In [1]: import numpy as np

In [2]: np.set_printoptions(precision=4, suppress=True, linewidth=160, legacy="1.25")

In [3]: X = np.load("run13.npy")

In [4]: X
Out[4]: 
array([[-0.3256,  6.2976, -2.8643],
       [-5.8822,  3.3381,  1.0252],
       [-1.8136, -1.1025, -2.2358],
       [ 4.0799,  3.7369,  0.0324],
       [ 2.8136,  3.4214,  5.0608],
       [-1.8783, -2.4344,  0.4195],
       [-1.4197,  5.8685, -3.7479],
       [-3.6361, -1.8553, -6.8287],
       [-1.6016,  2.9743, -0.5072],
       [ 3.7816,  4.3246,  1.2523],
       [ 2.9585, -1.9229, 11.7114],
       [ 3.1004, -3.2391,  0.4286],
       [-1.6887,  3.9542, -0.2212],
       [-0.7697,  0.2551,  1.1033],
       [-2.2966, -0.3969, -5.3391],
       [-2.7512, -0.8285, -3.8867],
       [ 0.3575, -3.9406, -0.4099]])

In [5]: cen = X - X.mean(axis=0)

In [6]: U, sig, Vh = np.linalg.svd(cen, full_matrices=False)

In [7]: print(np.linalg.matrix_rank(cen))
3

In [8]: Vh[0] * np.sign(Vh[0, np.abs(Vh[0]).argmax()])
Out[8]: array([ 0.449 , -0.0551,  0.8918])

In [9]: cen = X - X.mean(axis=0)

In [10]: V = np.linalg.svd(cen)[2][:2]

In [11]: B = cen - cen @ V.T @ V

In [12]: np.round(np.cov(cen @ V.T, rowvar=False), 4) + 0
Out[12]: 
array([[21.0552,  0.    ],
       [ 0.    , 11.0122]])

In [13]: np.linalg.norm(B, axis=1).round(6).argmax()
Out[13]: 1

In [14]: x = np.array([3, 1, -2])

In [15]: target = X @ x

In [16]: c, lr = np.zeros(3), 1 / np.linalg.norm(X, 2) ** 2

In [17]: for i in range(6):
    ...:     c -= lr * X.T @ (X @ c - target)
    ...:     if i % 1 == 0: print(i, round(np.linalg.norm(X @ c - target), 4))
    ...: 
0 24.9431
1 18.7376
2 14.35
3 11.06
4 8.5416
5 6.6009

In [18]: c
Out[18]: array([ 2.3359,  1.0412, -1.6553])

In [19]: np.round(np.linalg.cond(X), 4)
Out[19]: 2.099

In [20]: Z = np.array([[0.6, -0.4, -0.9], [1.0, -1.1, -1.8]])

In [21]: rng = np.random.default_rng(8328)

In [22]: J = np.array([[-2, 0],
    ...:     [2, 5],
    ...:     [-2, -3],
    ...:     [-2, 2],
    ...:     [-3, 3],
    ...:     [3, 1],
    ...:     [0, -1],
    ...:     [5, -4],
    ...:     [-5, -3],
    ...:     [-5, 0],
    ...:     [-4, 3],
    ...:     [2, -1],
    ...:     [-2, 2],
    ...:     [-1, 1],
    ...:     [5, 3]]) @ Z + 0.1 * rng.normal(size=(15, 3))

In [23]: print(J)
[[ -1.2243   0.5113   1.6568]
 [  6.2904  -6.3504 -10.8229]
 [ -4.231    4.1763   7.166 ]
 [  0.7273  -1.5685  -1.7333]
 [  1.2843  -2.0707  -2.4549]
 [  2.7981  -2.2595  -4.5498]
 [ -0.953    1.1466   1.8358]
 [ -0.9964   2.4046   2.5664]
 [ -5.9446   5.4067   9.8402]
 [ -2.9161   1.9104   4.4444]
 [  0.5614  -1.597   -1.8317]
 [  0.1839   0.3895   0.1415]
 [  0.762   -1.3637  -1.8886]
 [  0.4797  -0.6119  -0.7804]
 [  6.3142  -5.2432 -10.0171]]

In [24]: cen = J - J.mean(axis=0)

In [25]: U, sig, Vh = np.linalg.svd(cen, full_matrices=False)

In [26]: np.abs(U[:, 0]).argmax()
Out[26]: 1

In [27]: round((sig ** 2).sum() ** 2 / (sig ** 4).sum(), 4)
Out[27]: 1.0112

In [28]: np.abs(Vh[-1])
Out[28]: array([0.6682, 0.4026, 0.6257])

In [29]: print(np.searchsorted(np.cumsum(sig ** 2) / (sig ** 2).sum(), 0.9) + 1)
1
